% python3 -q
>>> import numpy as np
>>> np.set_printoptions(precision=2, suppress=True, linewidth=140)
>>> rnd = lambda a: np.round(a, 2) + 0
>>> feats = np.array([[-2, -1, 0, 0, 0, 0],
...     [-1, 0, 0, 0, 0, 0],
...     [1, 2, 0, 0, 0, 0],
...     [0, 0, -2, -1, 0, 0],
...     [0, 0, -1, 0, 0, 0],
...     [0, 0, 1, 2, 0, 0],
...     [0, 0, 0, 0, -2, -1],
...     [0, 0, 0, 0, -1, 0],
...     [0, 0, 0, 0, 1, 2]])
>>> vec = np.array([0, 0, 3, 3, 0, 1])
>>> rhs = feats @ vec
>>> print(rnd(np.linalg.lstsq(feats, rhs)[0]))
[0. 0. 3. 3. 0. 1.]
>>> print(rnd(np.linalg.solve(feats.T @ feats, feats.T @ rhs)))
[0. 0. 3. 3. 0. 1.]
>>> rng = np.random.default_rng(2944)
>>> rhs = rhs + 0.1 * rng.normal(size=9)
>>> print(rnd(rhs))
[-0.11 -0.04 -0.12 -9.16 -3.02  8.91 -1.04  0.    1.82]
>>> c, *_ = np.linalg.lstsq(feats, rhs)
>>> print(rnd(c))
[ 0.09 -0.09  3.1   2.92  0.05  0.89]
>>> print(rnd(feats.T @ (rhs - feats @ c)))
[0. 0. 0. 0. 0. 0.]
>>> print(rnd(np.linalg.norm(feats) ** 2 / np.linalg.norm(feats, 2) ** 2))
3.46
>>> print(rnd(np.linalg.norm(feats, 2)))
3.09
>>> print(rnd(np.linalg.norm(feats[6] - feats[5])))
3.16
>>> O, vecs = np.linalg.qr(feats[:, :5])[0], np.linalg.qr(feats[:, 5:])[0]
>>> s = np.linalg.svd(O.T @ vecs, compute_uv=False)
>>> print(rnd(np.linalg.norm(O @ O.T - vecs @ vecs.T, 2)))
1.0
>>> print((s > 0.9).sum())
0
>>> hat = feats @ np.linalg.solve(feats.T @ feats, feats.T)
>>> print(rnd(np.linalg.eigvalsh(hat)))
[0. 0. 0. 1. 1. 1. 1. 1. 1.]
>>> mat = np.array([[3, 0, 3, 1], [-3, 0, -2, -1], [9, 0, 7, 3]])
>>> def softmax(z):
...     e = np.exp(z - z.max(axis=-1, keepdims=True))
...     return e / e.sum(axis=-1, keepdims=True)
... 
>>> print(rnd(softmax(mat[2])))
[0.88 0.   0.12 0.  ]
>>> print(rnd(softmax(mat).sum(axis=1)))
[1. 1. 1.]
>>> att = mat @ mat.T / np.sqrt(4)
>>> print(rnd(softmax(att + np.triu(np.full(att.shape, -np.inf), 1))))
[[1. 0. 0.]
 [0. 1. 0.]
 [0. 0. 1.]]
>>> print(softmax(att)[2] @ mat)
[9. 0. 7. 3.]
>>> print(rnd(np.linalg.norm(mat, 2) / np.linalg.norm(mat)))
1.0
>>> w1 = np.array([[-8, -4], [9, -9], [-5, -5], [-2, -3]])
>>> c = np.array([-3, 8])
>>> H = np.maximum(mat @ w1 + c, 0)
>>> print(rnd((H > 0).mean(axis=0)))
[0.33 0.33]
>>> print(H)
[[ 0  0]
 [33 33]
 [ 0  0]]
>>> print(np.linalg.matrix_rank(H))
1
>>> C = np.array([[5, 0], [3, 0]])
>>> print((H @ C).round(6).argmax(axis=1))
[0 0 0]
>>> r0 = np.array([-1, 3, 0])
>>> data = r0[np.abs(np.subtract.outer(np.arange(3), np.arange(3)))]
>>> print(data)
[[-1  3  0]
 [ 3 -1  3]
 [ 0  3 -1]]
>>> w, vecs = np.linalg.eigh(data)
>>> vec = np.array([-2, 0, 0])
>>> print((np.sign(vecs[:, -1].round(6)) == np.sign(vecs[0, -1].round(6))).astype(int))
[1 1 1]
>>> print(rnd(vecs * np.abs(w) @ vecs.T))
[[ 2.62 -0.71  1.62]
 [-0.71  4.24 -0.71]
 [ 1.62 -0.71  2.62]]
>>> print(rnd(np.linalg.eigvalsh(data[1:, 1:])))
[-4.  2.]
>>> print(vec @ data @ vec / (vec @ vec), rnd(w[0]), rnd(w[-1]))
-1.0 -5.24 3.24
